$ ipython --no-banner

In [1]: import numpy as np

In [2]: np.set_printoptions(precision=2, suppress=True, linewidth=160)

In [3]: rng = np.random.default_rng(97511)

In [4]: ang = rng.uniform(0, 2 * np.pi, 10)

In [5]: Q, _ = np.linalg.qr(np.array([[-0.3, -0.9], [0.7, -1.1], [1.0, 0.8]]))

In [6]: mat = 5 * np.c_[np.cos(ang), np.sin(ang)] @ Q.T

In [7]: mat
Out[7]: 
array([[-0.49,  3.66,  3.37],
       [-0.91,  3.18,  3.75],
       [ 2.6 ,  0.36, -4.25],
       [ 2.65,  0.55, -4.21],
       [ 2.81,  1.44, -3.87],
       [-2.86, -2.64,  3.14],
       [-2.83, -3.01,  2.82],
       [ 2.24, -0.78, -4.4 ],
       [-2.76, -3.38,  2.44],
       [-0.16, -4.24, -2.64]])

In [8]: U, sv, VT = np.linalg.svd(mat)

In [9]: sv.round(2) + 0
Out[9]: array([13.05,  8.92,  0.  ])

In [10]: M2 = U[:, :2] @ np.diag(sv[:2]) @ VT[:2]

In [11]: round(float(np.linalg.norm(mat - M2, 2)), 2), np.round(sv[2], 2)
Out[11]: (0.0, np.float64(0.0))

In [12]: round(float(np.linalg.norm(mat - M2) / np.linalg.norm(mat)), 2)
Out[12]: 0.0

In [13]: M2
Out[13]: 
array([[-0.49,  3.66,  3.37],
       [-0.91,  3.18,  3.75],
       [ 2.6 ,  0.36, -4.25],
       [ 2.65,  0.55, -4.21],
       [ 2.81,  1.44, -3.87],
       [-2.86, -2.64,  3.14],
       [-2.83, -3.01,  2.82],
       [ 2.24, -0.78, -4.4 ],
       [-2.76, -3.38,  2.44],
       [-0.16, -4.24, -2.64]])

In [14]: idx = mat[:, 1] > np.median(mat[:, 1])

In [15]: u = mat[idx].mean(axis=0) - mat[~idx].mean(axis=0)

In [16]: idx.astype(int)
Out[16]: array([1, 1, 1, 1, 1, 0, 0, 0, 0, 0])

In [17]: ((mat - mat.mean(axis=0)) @ u > 0).astype(int)
Out[17]: array([1, 1, 1, 1, 1, 0, 0, 1, 0, 0])

In [18]: r = np.linalg.matrix_rank(mat)

In [19]: r
Out[19]: np.int64(2)

In [20]: N = np.linalg.svd(mat)[2][r:].T

In [21]: N @ N.T
Out[21]: 
array([[ 0.67, -0.27,  0.39],
       [-0.27,  0.11, -0.15],
       [ 0.39, -0.15,  0.22]])

In [22]: [int(np.linalg.matrix_rank(mat[:i])) for i in range(1, len(mat) + 1)]
Out[22]: [1, 2, 2, 2, 2, 2, 2, 2, 2, 2]

In [23]: np.round(mat @ N, 2) + 0
Out[23]: 
array([[0.],
       [0.],
       [0.],
       [0.],
       [0.],
       [0.],
       [0.],
       [0.],
       [0.],
       [0.]])

In [24]: [int(np.linalg.matrix_rank(mat[:, :j + 1])) for j in range(3)]
Out[24]: [1, 2, 2]

In [25]: N.shape
Out[25]: (3, 1)

In [26]: J = np.vander(np.arange(3) - 1, 4, increasing=True)

In [27]: J
Out[27]: 
array([[ 1, -1,  1, -1],
       [ 1,  0,  0,  0],
       [ 1,  1,  1,  1]])

In [28]: def softmax(z):
    ...:     e = np.exp(z - z.max(axis=-1, keepdims=True))
    ...:     return e / e.sum(axis=-1, keepdims=True)
    ...: 

In [29]: softmax(J[0])
Out[29]: array([0.44, 0.06, 0.44, 0.06])

In [30]: np.round(softmax(10 * J[0]), 2) + 0
Out[30]: array([0.5, 0. , 0.5, 0. ])

In [31]: att = J @ J.T / np.sqrt(4)

In [32]: softmax(att).round(6).argmax(axis=1)
Out[32]: array([0, 0, 2])
